% ipython --no-banner

In [1]: import numpy as np

In [2]: np.set_printoptions(precision=3, suppress=True, linewidth=120, floatmode="fixed")

In [3]: data = np.array([[1, 0, 0, 0, 0, 0],
   ...:     [-2, 1, 0, 0, 0, 0],
   ...:     [1, 2, 1, 0, 0, 0],
   ...:     [2, 1, -3, 1, 0, 0],
   ...:     [-1, -1, -3, -1, 1, 0],
   ...:     [-2, -3, -1, 2, 1, 1]])

In [4]: data
Out[4]: 
array([[ 1,  0,  0,  0,  0,  0],
       [-2,  1,  0,  0,  0,  0],
       [ 1,  2,  1,  0,  0,  0],
       [ 2,  1, -3,  1,  0,  0],
       [-1, -1, -3, -1,  1,  0],
       [-2, -3, -1,  2,  1,  1]])

In [5]: # triangular, det is the product of the diagonal

In [6]: T = np.stack([data, -2 * data, data[::-1]])

In [7]: np.einsum("bij,cij->bc", T, T)
Out[7]: 
array([[  60, -120,    0],
       [-120,  240,    0],
       [   0,    0,   60]])

In [8]: np.linalg.matrix_rank(T.reshape(3, -1))
Out[8]: np.int64(2)

In [9]: np.linalg.norm(T, axis=(1, 2))
Out[9]: array([ 7.746, 15.492,  7.746])

In [10]: T.shape
Out[10]: (3, 6, 6)

In [11]: np.argsort(-np.linalg.norm(data, axis=0).round(6), kind="stable")[:3]
Out[11]: array([2, 1, 0])

In [12]: np.abs(np.linalg.svd(data)[2][-1])
Out[12]: array([0.011, 0.025, 0.063, 0.234, 0.386, 0.889])

In [13]: np.linalg.norm(data, axis=1).argmax()
Out[13]: np.int64(5)

In [14]: data[1] @ data[0]
Out[14]: np.int64(-2)

In [15]: np.linalg.norm(data, axis=0)
Out[15]: array([3.873, 4.000, 4.472, 2.449, 1.414, 1.000])

In [16]: rng = np.random.default_rng(1042)

In [17]: lab = rng.permutation(6)

In [18]: lab
Out[18]: array([3, 0, 1, 5, 4, 2])

In [19]: B = data[lab][:, lab]

In [20]: np.diag(B)
Out[20]: array([1, 1, 1, 1, 1, 1])

In [21]: B
Out[21]: 
array([[ 1,  2,  1,  0,  0, -3],
       [ 0,  1,  0,  0,  0,  0],
       [ 0, -2,  1,  0,  0,  0],
       [ 2, -2, -3,  1,  1, -1],
       [-1, -1, -1,  0,  1, -3],
       [ 0,  1,  2,  0,  0,  1]])

In [22]: u = np.array([2, 7, 9, 5, 8])

In [23]: X = np.outer(rng.normal(size=12), u) + 0.02 * rng.normal(size=(12, 5))

In [24]: X
Out[24]: 
array([[  2.425,   8.408,  10.824,   5.992,   9.600],
       [ -1.236,  -4.423,  -5.654,  -3.147,  -5.021],
       [  1.739,   6.148,   7.903,   4.385,   6.984],
       [  1.587,   5.564,   7.134,   3.992,   6.387],
       [  1.872,   6.662,   8.567,   4.785,   7.597],
       [  0.181,   0.556,   0.706,   0.372,   0.662],
       [ -0.452,  -1.437,  -1.891,  -1.026,  -1.692],
       [  5.693,  19.822,  25.509,  14.163,  22.654],
       [ -0.382,  -1.328,  -1.723,  -0.983,  -1.569],
       [ -0.848,  -3.010,  -3.877,  -2.157,  -3.478],
       [ -2.707,  -9.446, -12.155,  -6.773, -10.812],
       [  0.812,   2.871,   3.699,   2.031,   3.293]])

In [25]: (data - data.T) / 2
Out[25]: 
array([[ 0.000,  1.000, -0.500, -1.000,  0.500,  1.000],
       [-1.000,  0.000, -1.000, -0.500,  0.500,  1.500],
       [ 0.500,  1.000,  0.000,  1.500,  1.500,  0.500],
       [ 1.000,  0.500, -1.500,  0.000,  0.500, -1.000],
       [-0.500, -0.500, -1.500, -0.500,  0.000, -0.500],
       [-1.000, -1.500, -0.500,  1.000,  0.500,  0.000]])

In [26]: np.linalg.determinant(data)
AttributeError: module 'numpy.linalg' has no attribute 'determinant'


In [27]: np.trace(data)
Out[27]: np.int64(6)

In [28]: np.sort(np.abs(np.linalg.eigvals(data)))
Out[28]: array([1.000, 1.000, 1.000, 1.000, 1.000, 1.000])

In [29]: round(np.linalg.det(data), 3)
Out[29]: np.float64(1.0)

In [30]: np.allclose(data @ data.T, data.T @ data)
Out[30]: False

In [31]: np.allclose(data, data.T)
Out[31]: False

In [32]: A = np.load("case12.npy")

In [33]: A
Out[33]: 
array([[ 0,  0,  0,  0, -1,  0,  0],
       [ 0,  0,  1,  0,  0,  0,  0],
       [ 2,  0,  0,  0,  0,  0,  0],
       [ 0,  0,  0,  0,  0,  0,  0],
       [ 0,  0,  0,  0,  0,  0,  2],
       [ 0,  0,  0,  3,  0,  0,  0],
       [ 0,  0,  0,  0,  0,  0,  0]])

In [34]: # row 6 repeats row 3

In [35]: x = np.array([-8, 2, 4, -6, 4, 3, -7])

In [36]: a = np.maximum(A @ x, 0)

In [37]: A * (a > 1e-9)[:, None]
Out[37]: 
array([[0, 0, 0, 0, 0, 0, 0],
       [0, 0, 1, 0, 0, 0, 0],
       [0, 0, 0, 0, 0, 0, 0],
       [0, 0, 0, 0, 0, 0, 0],
       [0, 0, 0, 0, 0, 0, 0],
       [0, 0, 0, 0, 0, 0, 0],
       [0, 0, 0, 0, 0, 0, 0]])

In [38]: np.maximum(A @ (3 * x), 0)
Out[38]: array([ 0, 12,  0,  0,  0,  0,  0])

In [39]: round(float(np.linalg.norm(A, 2) / np.linalg.norm(A)), 3)
Out[39]: 0.688

In [40]: [round(float(x), 3) for x in np.linalg.svd(A, compute_uv=False)[:3]]
Out[40]: [3.0, 2.0, 2.0]

In [41]: C2 = A.T @ A

In [42]: np.diag(C2)
Out[42]: array([4, 0, 1, 9, 1, 0, 4])

In [43]: np.linalg.eigvalsh(C2)[::-1]
Out[43]: array([9.000, 4.000, 4.000, 1.000, 1.000, 0.000, 0.000])

In [44]: (A @ A.T).shape
Out[44]: (7, 7)

In [45]: np.linalg.svd(A, compute_uv=False) ** 2
Out[45]: array([9.000, 4.000, 4.000, 1.000, 1.000, 0.000, 0.000])

In [46]: C2
Out[46]: 
array([[4, 0, 0, 0, 0, 0, 0],
       [0, 0, 0, 0, 0, 0, 0],
       [0, 0, 1, 0, 0, 0, 0],
       [0, 0, 0, 9, 0, 0, 0],
       [0, 0, 0, 0, 1, 0, 0],
       [0, 0, 0, 0, 0, 0, 0],
       [0, 0, 0, 0, 0, 0, 4]])

In [47]: np.trace(C2), (A ** 2).sum()
Out[47]: (np.int64(19), np.int64(19))
